In [1]: import numpy as np

In [2]: np.set_printoptions(suppress=True, linewidth=100)

In [3]: data = np.load("sample12.npy")

In [4]: data
Out[4]: 
array([[ 3,  6,  0,  0,  0,  0],
       [ 0,  6,  0,  0,  0,  0],
       [ 2, -6,  0,  0,  0,  0],
       [ 0,  0,  3,  6,  0,  0],
       [ 0,  0,  0,  6,  0,  0],
       [ 0,  0,  2, -6,  0,  0],
       [ 0,  0,  0,  0,  3,  6],
       [ 0,  0,  0,  0,  0,  6],
       [ 0,  0,  0,  0,  2, -6]])

In [5]: gram = data.T @ data

In [6]: gram
Out[6]: 
array([[ 13,   6,   0,   0,   0,   0],
       [  6, 108,   0,   0,   0,   0],
       [  0,   0,  13,   6,   0,   0],
       [  0,   0,   6, 108,   0,   0],
       [  0,   0,   0,   0,  13,   6],
       [  0,   0,   0,   0,   6, 108]])

In [7]: np.linalg.matrix_rank(gram)
Out[7]: np.int64(6)

In [8]: np.diag(gram)
Out[8]: array([ 13, 108,  13, 108,  13, 108])

In [9]: u = np.array([2, 2])

In [10]: print(np.polyval(u, data[7]))
[ 2  2  2  2  2 14]

In [11]: np.convolve(data[7], u)
Out[11]: array([ 0,  0,  0,  0,  0, 12, 12])

In [12]: np.cross(data[7, :3], data[6, :3])
Out[12]: array([0, 0, 0])

In [13]: A = np.load("block13.npy")

In [14]: A
Out[14]: 
array([[ 1,  5,  1,  5,  1,  5],
       [-5,  0, -5,  0, -5,  0],
       [ 4, -5,  4, -5,  4, -5],
       [ 1,  5,  1,  5,  1,  5],
       [-5,  0, -5,  0, -5,  0],
       [ 4, -5,  4, -5,  4, -5]])

In [15]: r = np.linalg.matrix_rank(A)

In [16]: r
Out[16]: np.int64(2)

In [17]: ns = np.linalg.svd(A)[2][r:].T

In [18]: print([int(np.linalg.matrix_rank(np.delete(A, i, axis=0))) for i in range(6)])
[2, 2, 2, 2, 2, 2]

In [19]: np.allclose(A @ ns, 0)
Out[19]: True

In [20]: A2 = A / np.linalg.norm(A, axis=1, keepdims=True)

In [21]: gram = A2 @ A2.T

In [22]: np.argwhere(np.triu(np.abs(gram) > 0.95, 1))
Out[22]: 
array([[0, 3],
       [1, 4],
       [2, 5]])

In [23]: print(np.round(np.degrees(np.arccos(np.clip(gram[2, 0], -1, 1))), 2))
130.03

In [24]: gram[2].round(2)
Out[24]: array([-0.64, -0.62,  1.  , -0.64, -0.62,  1.  ])

In [25]: print(np.abs(np.diag(np.linalg.qr(A)[1])) > 1e-9)
[ True  True False False False False]

In [26]: np.round(A @ np.linalg.pinv(A) @ A, 2) + 0
Out[26]: 
array([[ 1.,  5.,  1.,  5.,  1.,  5.],
       [-5.,  0., -5.,  0., -5.,  0.],
       [ 4., -5.,  4., -5.,  4., -5.],
       [ 1.,  5.,  1.,  5.,  1.,  5.],
       [-5.,  0., -5.,  0., -5.,  0.],
       [ 4., -5.,  4., -5.,  4., -5.]])

In [27]: np.unique(A.round(6), axis=0).shape
Out[27]: (3, 6)

In [28]: np.linalg.lstsq(A[:-1].T, A[-1])[2]
Out[28]: np.int32(2)

In [29]: A2 = A[0, 0] * A[1:] - np.outer(A[1:, 0], A[0])

In [30]: A2
Out[30]: 
array([[  0,  25,   0,  25,   0,  25],
       [  0, -25,   0, -25,   0, -25],
       [  0,   0,   0,   0,   0,   0],
       [  0,  25,   0,  25,   0,  25],
       [  0, -25,   0, -25,   0, -25]])

In [31]: np.linalg.matrix_rank(A2), np.linalg.matrix_rank(A)
Out[31]: (np.int64(1), np.int64(2))

In [32]: print(np.flatnonzero(~A2.round(6).any(axis=1)))
[2]

In [33]: T = np.stack([A, 5 * A, A[::-1]])

In [34]: T.sum(axis=0)
Out[34]: 
array([[ 10,  25,  10,  25,  10,  25],
       [-35,   0, -35,   0, -35,   0],
       [ 25, -25,  25, -25,  25, -25],
       [ 10,  25,  10,  25,  10,  25],
       [-35,   0, -35,   0, -35,   0],
       [ 25, -25,  25, -25,  25, -25]])

In [35]: np.round(np.linalg.norm(T, axis=(1, 2)), 2)
Out[35]: array([ 23.49, 117.47,  23.49])

In [36]: np.round(np.linalg.det(T), 2)
Out[36]: array([0., 0., 0.])

In [37]: np.linalg.matrix_rank(T.reshape(3, -1))
Out[37]: np.int64(2)

In [38]: np.einsum("bij,cij->bc", T, T)
Out[38]: 
array([[  552,  2760,  -102],
       [ 2760, 13800,  -510],
       [ -102,  -510,   552]])

In [39]: T.shape
Out[39]: (3, 6, 6)

In [40]: rng = np.random.default_rng(167)

In [41]: E = np.triu(rng.random((11, 11)) < 0.2, 1).astype(int)

In [42]: E = E + E.T

In [43]: E
Out[43]: 
array([[0, 0, 0, 1, 0, 0, 0, 0, 0, 0, 0],
       [0, 0, 1, 0, 0, 0, 0, 0, 0, 0, 0],
       [0, 1, 0, 1, 0, 0, 0, 0, 0, 0, 0],
       [1, 0, 1, 0, 1, 0, 0, 0, 0, 0, 0],
       [0, 0, 0, 1, 0, 1, 0, 0, 0, 0, 0],
       [0, 0, 0, 0, 1, 0, 0, 0, 1, 0, 0],
       [0, 0, 0, 0, 0, 0, 0, 0, 0, 0, 0],
       [0, 0, 0, 0, 0, 0, 0, 0, 1, 0, 0],
       [0, 0, 0, 0, 0, 1, 0, 1, 0, 0, 0],
       [0, 0, 0, 0, 0, 0, 0, 0, 0, 0, 0],
       [0, 0, 0, 0, 0, 0, 0, 0, 0, 0, 0]])

In [44]: E.sum(axis=0)
Out[44]: array([1, 1, 2, 3, 2, 2, 0, 1, 2, 0, 0])

In [45]: L = np.diag(E.sum(axis=1)) - E

In [46]: round(np.linalg.det(L[1:, 1:]))
Out[46]: 0

In [47]: L
Out[47]: 
array([[ 1,  0,  0, -1,  0,  0,  0,  0,  0,  0,  0],
       [ 0,  1, -1,  0,  0,  0,  0,  0,  0,  0,  0],
       [ 0, -1,  2, -1,  0,  0,  0,  0,  0,  0,  0],
       [-1,  0, -1,  3, -1,  0,  0,  0,  0,  0,  0],
       [ 0,  0,  0, -1,  2, -1,  0,  0,  0,  0,  0],
       [ 0,  0,  0,  0, -1,  2,  0,  0, -1,  0,  0],
       [ 0,  0,  0,  0,  0,  0,  0,  0,  0,  0,  0],
       [ 0,  0,  0,  0,  0,  0,  0,  1, -1,  0,  0],
       [ 0,  0,  0,  0,  0, -1,  0, -1,  2,  0,  0],
       [ 0,  0,  0,  0,  0,  0,  0,  0,  0,  0,  0],
       [ 0,  0,  0,  0,  0,  0,  0,  0,  0,  0,  0]])

In [48]: L @ np.ones(11)
Out[48]: array([0., 0., 0., 0., 0., 0., 0., 0., 0., 0., 0.])

In [49]: U, sigma, Vt = np.linalg.svd(L)

In [50]: evecs = Vt[:(sigma > 1e-8).sum()]

In [51]: vec = L[4] + 3 * L[0] + rng.integers(2) * np.eye(11)[6]

In [52]: print(vec)
[ 3.  0.  0. -4.  2. -1.  0.  0.  0.  0.  0.]

In [53]: np.allclose(evecs.T @ evecs @ vec, vec)
Out[53]: True

In [54]: np.round(evecs.T @ evecs, 2) + 0
Out[54]: 
array([[ 0.88, -0.12, -0.12, -0.12, -0.12, -0.12,  0.  , -0.13, -0.12,  0.  ,  0.  ],
       [-0.12,  0.87, -0.13, -0.12, -0.13, -0.12,  0.  , -0.13, -0.13,  0.  ,  0.  ],
       [-0.12, -0.13,  0.88, -0.12, -0.12, -0.13,  0.  , -0.13, -0.12,  0.  ,  0.  ],
       [-0.12, -0.12, -0.12,  0.88, -0.12, -0.12,  0.  , -0.13, -0.13,  0.  ,  0.  ],
       [-0.12, -0.13, -0.12, -0.12,  0.88, -0.13,  0.  , -0.12, -0.13,  0.  ,  0.  ],
       [-0.12, -0.12, -0.13, -0.12, -0.13,  0.87,  0.  , -0.13, -0.12,  0.  ,  0.  ],
       [ 0.  ,  0.  ,  0.  ,  0.  ,  0.  ,  0.  ,  0.  ,  0.  ,  0.  ,  0.  ,  0.  ],
       [-0.13, -0.13, -0.13, -0.13, -0.12, -0.13,  0.  ,  0.88, -0.12,  0.  ,  0.  ],
       [-0.12, -0.13, -0.12, -0.13, -0.13, -0.12,  0.  , -0.12,  0.88,  0.  ,  0.  ],
       [ 0.  ,  0.  ,  0.  ,  0.  ,  0.  ,  0.  ,  0.  ,  0.  ,  0.  ,  0.  ,  0.  ],
       [ 0.  ,  0.  ,  0.  ,  0.  ,  0.  ,  0.  ,  0.  ,  0.  ,  0.  ,  0.  ,  0.  ]])

In [55]: np.round(np.diag(evecs.T @ evecs), 2) + 0
Out[55]: array([0.88, 0.87, 0.88, 0.88, 0.88, 0.87, 0.  , 0.88, 0.88, 0.  , 0.  ])

In [56]: M = np.loadtxt("a.csv", delimiter=",")

In [57]: print(M)
[[  9.  18.  18.  24.  24.   9.   6.]
 [ 18.  40.  42.  62.  48.  28.  30.]
 [ 18.  42.  45.  69.  48.  33.  39.]
 [ 24.  62.  69. 113.  64.  59.  79.]
 [ 24.  48.  48.  64.  64.  24.  16.]
 [  9.  28.  33.  59.  24.  34.  51.]
 [  6.  30.  39.  79.  16.  51.  85.]]

In [58]: round(float(np.trace(np.linalg.pinv(M) @ M)), 2)
Out[58]: 2.0

In [59]: print(np.abs(np.diag(np.linalg.qr(M)[1])) > 1e-9)
[ True  True False False False False False]

In [60]: np.allclose(M[:-1].T @ np.linalg.lstsq(M[:-1].T, M[-1])[0], M[-1])
Out[60]: True

In [61]: np.unique(M.round(6), axis=0).shape
Out[61]: (7, 7)

In [62]: T = np.stack([M, 5 * M, M[::-1]])

In [63]: T.shape
Out[63]: (3, 7, 7)

In [64]: print(np.round(np.linalg.det(T), 2))
[0. 0. 0.]

In [65]: np.linalg.matrix_rank(T.reshape(3, -1))
Out[65]: np.int64(2)

In [66]: print((T @ M.T).shape)
(3, 7, 7)

In [67]: vec = np.array([-1, 1, -2, -2, -2, 1, 2])

In [68]: h = np.maximum(M @ vec, 0)

In [69]: np.maximum(M @ (3 * vec), 0)
Out[69]: array([0., 0., 0., 0., 0., 0., 0.])

In [70]: print(np.flatnonzero(h > 1e-9))
[]

In [71]: print(h)
[0. 0. 0. 0. 0. 0. 0.]

In [72]: print(np.maximum(M @ vec, 0) - np.maximum(-M @ vec, 0))
[-102. -194. -189. -237. -272.  -77.  -23.]

In [73]: np.linalg.cond(M) > 100
Out[73]: np.True_

In [74]: mat = np.array([[1, -1, 0, 2, -1, -1, -3],
    ...:     [-1, 1, 0, -2, 1, 1, 3],
    ...:     [0, 0, 0, 0, 0, 0, 0],
    ...:     [2, -2, 0, 4, -2, -2, -6],
    ...:     [-1, 1, 0, -2, 1, 1, 3],
    ...:     [-1, 1, 0, -2, 1, 1, 3],
    ...:     [-3, 3, 0, -6, 3, 3, 9]])

In [75]: labels = rng.permutation(7)

In [76]: labels
Out[76]: array([2, 1, 0, 6, 4, 5, 3])

In [77]: A2 = mat[labels][:, labels]

In [78]: np.allclose(A2, mat)
Out[78]: False

In [79]: np.trace(A2)
Out[79]: np.int64(17)

In [80]: arr = np.load("mat.npy")

In [81]: arr
Out[81]: 
array([[0, 0, 0, 0, 0, 0, 0],
       [0, 4, 4, 4, 0, 4, 0],
       [0, 4, 5, 4, 0, 4, 1],
       [0, 4, 4, 4, 0, 4, 0],
       [0, 0, 0, 0, 0, 0, 0],
       [0, 4, 4, 4, 0, 4, 0],
       [0, 0, 1, 0, 0, 0, 1]])

In [82]: U, sigma, Vt = np.linalg.svd(arr)

In [83]: evecs = Vt[:(sigma > 1e-8).sum()]

In [84]: vec = arr[0] + 4 * arr[1] + rng.integers(2) * np.eye(7)[6]

In [85]: vec
Out[85]: array([ 0., 16., 16., 16.,  0., 16.,  1.])

In [86]: print(np.allclose(evecs.T @ evecs @ vec, vec))
False

In [87]: print(round(np.linalg.norm(vec - evecs.T @ evecs @ vec), 2))
0.65

In [88]: print(np.round(evecs.T @ evecs, 2))
[[ 0.    0.    0.    0.    0.    0.    0.  ]
 [ 0.    0.29  0.14  0.29  0.    0.29 -0.14]
 [ 0.    0.14  0.57  0.14  0.    0.14  0.43]
 [ 0.    0.29  0.14  0.29  0.    0.29 -0.14]
 [ 0.    0.    0.    0.    0.    0.    0.  ]
 [ 0.    0.29  0.14  0.29  0.    0.29 -0.14]
 [ 0.   -0.14  0.43 -0.14  0.   -0.14  0.57]]

In [89]: U, sigma, Vt = np.linalg.svd(E)

In [90]: np.argmax(sigma[:-1] / (sigma[1:] + 1e-6)) + 1
Out[90]: np.int64(8)

In [91]: A2 = U[:, :8] @ np.diag(sigma[:8]) @ Vt[:8]

In [92]: np.round(np.linalg.norm(E - A2, 2), 2), round(sigma[8], 2)
Out[92]: (np.float64(0.0), np.float64(0.0))

In [93]: np.linalg.matrix_rank(E, rtol=0.05)
Out[93]: np.int64(8)

In [94]: np.linalg.matrix_rank(A2)
Out[94]: np.int64(8)

In [95]: A2.round(2) + 0
Out[95]: 
array([[0., 0., 0., 1., 0., 0., 0., 0., 0., 0., 0.],
       [0., 0., 1., 0., 0., 0., 0., 0., 0., 0., 0.],
       [0., 1., 0., 1., 0., 0., 0., 0., 0., 0., 0.],
       [1., 0., 1., 0., 1., 0., 0., 0., 0., 0., 0.],
       [0., 0., 0., 1., 0., 1., 0., 0., 0., 0., 0.],
       [0., 0., 0., 0., 1., 0., 0., 0., 1., 0., 0.],
       [0., 0., 0., 0., 0., 0., 0., 0., 0., 0., 0.],
       [0., 0., 0., 0., 0., 0., 0., 0., 1., 0., 0.],
       [0., 0., 0., 0., 0., 1., 0., 1., 0., 0., 0.],
       [0., 0., 0., 0., 0., 0., 0., 0., 0., 0., 0.],
       [0., 0., 0., 0., 0., 0., 0., 0., 0., 0., 0.]])
